In [1]: import numpy as np

In [2]: np.set_printoptions(suppress=True, linewidth=100)

In [3]: K = np.array([[3, -3, 2, 3, -3],
   ...:     [3, 3, -1, 0, 3],
   ...:     [1, -3, -1, -3, 2],
   ...:     [2, -3, 2, -2, 2]])

In [4]: K[0] = K[2]

In [5]: K
Out[5]: 
array([[ 1, -3, -1, -3,  2],
       [ 3,  3, -1,  0,  3],
       [ 1, -3, -1, -3,  2],
       [ 2, -3,  2, -2,  2]])

In [6]: Uu, sv, VT = np.linalg.svd(K)

In [7]: np.argmax(sv[:-1] / (sv[1:] + 1e-6)) + 1
Out[7]: np.int64(3)

In [8]: other = Uu[:, :3] @ np.diag(sv[:3]) @ VT[:3]

In [9]: np.linalg.matrix_rank(K, rtol=0.05)
Out[9]: np.int64(3)

In [10]: round(float(np.abs(K - other).max()), 2)
Out[10]: 0.0

In [11]: round(float(np.linalg.norm(K - other) / np.linalg.norm(K)), 2)
Out[11]: 0.0

In [12]: Uu, sv, VT = np.linalg.svd(K, full_matrices=False)

In [13]: np.round(VT @ VT.T, 2) + 0
Out[13]: 
array([[1., 0., 0., 0.],
       [0., 1., 0., 0.],
       [0., 0., 1., 0.],
       [0., 0., 0., 1.]])

In [14]: np.allclose(Uu * sv @ VT, K)
Out[14]: True

In [15]: np.round(Uu.T @ K @ VT.T, 2) + 0
Out[15]: 
array([[8.11, 0.  , 0.  , 0.  ],
       [0.  , 5.28, 0.  , 0.  ],
       [0.  , 0.  , 2.7 , 0.  ],
       [0.  , 0.  , 0.  , 0.  ]])

In [16]: sv.round(2) + 0
Out[16]: array([8.11, 5.28, 2.7 , 0.  ])

In [17]: round(float(np.sqrt((sv ** 2).sum())), 2), np.round(np.linalg.norm(K), 2)
Out[17]: (10.05, np.float64(10.05))

In [18]: F = np.loadtxt("run12.csv", delimiter=",")

In [19]: F.round(2)
Out[19]: 
array([[ 0.97, -0.08,  0.13, -0.08, -0.08,  0.13],
       [-0.08,  0.77,  0.38, -0.23, -0.23,  0.38],
       [ 0.13,  0.38,  0.36,  0.38,  0.38, -0.64],
       [-0.08, -0.23,  0.38,  0.77, -0.23,  0.38],
       [-0.08, -0.23,  0.38, -0.23,  0.77,  0.38],
       [ 0.13,  0.38, -0.64,  0.38,  0.38,  0.36]])

In [20]: vals, vecs = np.linalg.eigh(F)

In [21]: vec = np.array([3, 0, 3, -1, 0, 0])

In [22]: np.round(np.linalg.eigvalsh(F[1:, 1:]), 2)
Out[22]: array([-0.97,  1.  ,  1.  ,  1.  ,  1.  ])

In [23]: np.round(vecs * np.abs(vals) @ vecs.T, 2) + 0
Out[23]: 
array([[1., 0., 0., 0., 0., 0.],
       [0., 1., 0., 0., 0., 0.],
       [0., 0., 1., 0., 0., 0.],
       [0., 0., 0., 1., 0., 0.],
       [0., 0., 0., 0., 1., 0.],
       [0., 0., 0., 0., 0., 1.]])

In [24]: round(np.abs(F).sum(axis=1).max(), 2), round(float(np.abs(vals).max()), 2)
Out[24]: (np.float64(2.28), 1.0)

In [25]: rng = np.random.default_rng(257548)

In [26]: idx = rng.permutation(6)

In [27]: idx
Out[27]: array([5, 0, 3, 4, 2, 1])

In [28]: other = F[idx][:, idx]

In [29]: np.round(np.sort(np.abs(np.linalg.eigvals(other))), 2)
Out[29]: array([1., 1., 1., 1., 1., 1.])

In [30]: round(float(np.linalg.det(other)), 2), round(float(np.linalg.det(F[idx])), 2)
Out[30]: (-1.0, -1.0)

In [31]: other.round(2)
Out[31]: 
array([[ 0.36,  0.13,  0.38,  0.38, -0.64,  0.38],
       [ 0.13,  0.97, -0.08, -0.08,  0.13, -0.08],
       [ 0.38, -0.08,  0.77, -0.23,  0.38, -0.23],
       [ 0.38, -0.08, -0.23,  0.77,  0.38, -0.23],
       [-0.64,  0.13,  0.38,  0.38,  0.36,  0.38],
       [ 0.38, -0.08, -0.23, -0.23,  0.38,  0.77]])

In [32]: np.round(np.diag(other), 2)
Out[32]: array([0.36, 0.97, 0.77, 0.77, 0.36, 0.77])

In [33]: np.trace(F)
Out[33]: np.float64(4.0)

In [34]: np.allclose(F @ F.T, F.T @ F)
Out[34]: True

In [35]: np.round(np.sort(np.abs(np.linalg.eigvals(F))), 2)
Out[35]: array([1., 1., 1., 1., 1., 1.])

In [36]: np.round((F + F.T) / 2, 2)
Out[36]: 
array([[ 0.97, -0.08,  0.13, -0.08, -0.08,  0.13],
       [-0.08,  0.77,  0.38, -0.23, -0.23,  0.38],
       [ 0.13,  0.38,  0.36,  0.38,  0.38, -0.64],
       [-0.08, -0.23,  0.38,  0.77, -0.23,  0.38],
       [-0.08, -0.23,  0.38, -0.23,  0.77,  0.38],
       [ 0.13,  0.38, -0.64,  0.38,  0.38,  0.36]])

In [37]: assert F == F.T
---------------------------------------------------------------------------
ValueError                                Traceback (most recent call last)
Cell In[37], line 1
----> 1 assert F == F.T

ValueError: The truth value of an array with more than one element is ambiguous. Use a.any() or a.all()

In [38]: np.round(np.linalg.pinv(F), 2)
Out[38]: 
array([[ 0.97, -0.08,  0.13, -0.08, -0.08,  0.13],
       [-0.08,  0.77,  0.38, -0.23, -0.23,  0.38],
       [ 0.13,  0.38,  0.36,  0.38,  0.38, -0.64],
       [-0.08, -0.23,  0.38,  0.77, -0.23,  0.38],
       [-0.08, -0.23,  0.38, -0.23,  0.77,  0.38],
       [ 0.13,  0.38, -0.64,  0.38,  0.38,  0.36]])

In [39]: np.round(F @ F.T, 2) + 0
Out[39]: 
array([[1., 0., 0., 0., 0., 0.],
       [0., 1., 0., 0., 0., 0.],
       [0., 0., 1., 0., 0., 0.],
       [0., 0., 0., 1., 0., 0.],
       [0., 0., 0., 0., 1., 0.],
       [0., 0., 0., 0., 0., 1.]])

In [40]: np.round(F.T @ F, 2) + 0
Out[40]: 
array([[1., 0., 0., 0., 0., 0.],
       [0., 1., 0., 0., 0., 0.],
       [0., 0., 1., 0., 0., 0.],
       [0., 0., 0., 1., 0., 0.],
       [0., 0., 0., 0., 1., 0.],
       [0., 0., 0., 0., 0., 1.]])

In [41]: round(float(np.linalg.eigvalsh(F).min()), 2)
Out[41]: -1.0

In [42]: np.all(np.linalg.eigvalsh(F) > 0)
Out[42]: np.False_

In [43]: Q, _ = np.linalg.qr(np.array([[-0.3, 0.3, -0.5, -1.1, -1.1, 0.9, -0.4],
    ...:     [-0.3, -2.3, 0.5, -0.9, -0.9, 0.6, -1.4],
    ...:     [1.5, -2.4, -2.6, 0.7, 0.0, 0.4, -0.8],
    ...:     [0.6, 0.1, 0.3, -1.0, -0.4, -0.7, 0.4],
    ...:     [0.3, -0.4, 0.7, 0.0, 0.4, 0.3, 0.2],
    ...:     [-3.2, -1.1, -2.0, -1.3, 0.9, -1.0, -1.3],
    ...:     [1.2, 0.3, 1.0, -0.2, 0.0, 1.9, 0.7]]))

In [44]: X = Q[:, :7]

In [45]: X.round(2) + 0
Out[45]: 
array([[-0.08,  0.09, -0.21, -0.65,  0.5 ,  0.35, -0.39],
       [-0.08, -0.64,  0.66, -0.13,  0.32,  0.  ,  0.14],
       [ 0.39, -0.7 , -0.59,  0.03, -0.07,  0.04, -0.04],
       [ 0.16,  0.02,  0.03, -0.67, -0.31, -0.65,  0.1 ],
       [ 0.08, -0.12,  0.3 ,  0.06, -0.44,  0.05, -0.83],
       [-0.84, -0.26, -0.21, -0.14, -0.38,  0.12,  0.08],
       [ 0.31,  0.07,  0.19, -0.29, -0.45,  0.66,  0.36]])

In [46]: round(np.trace(X), 2)
Out[46]: np.float64(-1.95)

In [47]: round(float(np.linalg.det(X)), 2)
Out[47]: 1.0

In [48]: np.round(np.sort(np.abs(np.linalg.eigvals(X))), 2)
Out[48]: array([1., 1., 1., 1., 1., 1., 1.])

In [49]: np.round((X - X.T) / 2, 2) + 0
Out[49]: 
array([[ 0.  ,  0.08, -0.3 , -0.4 ,  0.21,  0.59, -0.35],
       [-0.08,  0.  ,  0.68, -0.07,  0.22,  0.13,  0.04],
       [ 0.3 , -0.68,  0.  ,  0.  , -0.19,  0.12, -0.11],
       [ 0.4 ,  0.07,  0.  ,  0.  , -0.18, -0.25,  0.2 ],
       [-0.21, -0.22,  0.19,  0.18,  0.  ,  0.22, -0.19],
       [-0.59, -0.13, -0.12,  0.25, -0.22,  0.  , -0.29],
       [ 0.35, -0.04,  0.11, -0.2 ,  0.19,  0.29,  0.  ]])

In [50]: np.round((X + X.T) / 2, 2)
Out[50]: 
array([[-0.08,  0.01,  0.09, -0.24,  0.29, -0.24, -0.04],
       [ 0.01, -0.64, -0.02, -0.06,  0.1 , -0.13,  0.1 ],
       [ 0.09, -0.02, -0.59,  0.03,  0.12, -0.09,  0.08],
       [-0.24, -0.06,  0.03, -0.67, -0.12, -0.39, -0.1 ],
       [ 0.29,  0.1 ,  0.12, -0.12, -0.44, -0.16, -0.64],
       [-0.24, -0.13, -0.09, -0.39, -0.16,  0.12,  0.37],
       [-0.04,  0.1 ,  0.08, -0.1 , -0.64,  0.37,  0.36]])
